$ python -q
>>> import numpy as np
>>> from numpy import linalg as LA
>>> np.set_printoptions(suppress=True, linewidth=160)
>>> rng = np.random.default_rng(74178)
>>> arr = np.array([[0, 0, 2], [1, 3, 4], [0, 3, 5], [0, 4, 4], [4, 4, 1]]) * (rng.random((5, 3)) < 0.3)
>>> arr
array([[0, 0, 2],
       [0, 0, 0],
       [0, 0, 0],
       [0, 0, 0],
       [0, 0, 0]])
>>> np.round(LA.norm(arr, axis=0), 2)
array([0., 0., 2.])
>>> arr @ arr.T
array([[4, 0, 0, 0, 0],
       [0, 0, 0, 0, 0],
       [0, 0, 0, 0, 0],
       [0, 0, 0, 0, 0],
       [0, 0, 0, 0, 0]])
>>> np.round(LA.svd(arr, compute_uv=False), 2)
array([2., 0., 0.])
>>> other = np.array([[4, -8, -1], [-7, 3, 6]])
>>> cent = np.kron(other, arr)
>>> round(float(LA.norm(cent, 2)), 2), round(LA.norm(other, 2) * LA.norm(arr, 2), 2)
(24.15, np.float64(24.15))
>>> cent
array([[  0,   0,   8,   0,   0, -16,   0,   0,  -2],
       [  0,   0,   0,   0,   0,   0,   0,   0,   0],
       [  0,   0,   0,   0,   0,   0,   0,   0,   0],
       [  0,   0,   0,   0,   0,   0,   0,   0,   0],
       [  0,   0,   0,   0,   0,   0,   0,   0,   0],
       [  0,   0, -14,   0,   0,   6,   0,   0,  12],
       [  0,   0,   0,   0,   0,   0,   0,   0,   0],
       [  0,   0,   0,   0,   0,   0,   0,   0,   0],
       [  0,   0,   0,   0,   0,   0,   0,   0,   0],
       [  0,   0,   0,   0,   0,   0,   0,   0,   0]])
>>> cent.shape
(10, 9)
>>> U, sv, Vt = LA.svd(arr)
>>> sv
array([ 2.,  0., -0.])
>>> np.argmax(sv[:-1] / (sv[1:] + 1e-6)) + 1
np.int64(1)
>>> other = U[:, :1] @ np.diag(sv[:1]) @ Vt[:1]
>>> LA.matrix_rank(other)
np.int64(1)
>>> np.abs(arr - other).max()
np.float64(0.0)
>>> other
array([[0., 0., 2.],
       [0., 0., 0.],
       [0., 0., 0.],
       [0., 0., 0.],
       [0., 0., 0.]])
>>> round(LA.norm(arr - other, 2), 2), sv[1]
(np.float64(0.0), np.float64(0.0))
>>> LA.matrix_rank(arr, rtol=0.05)
np.int64(1)
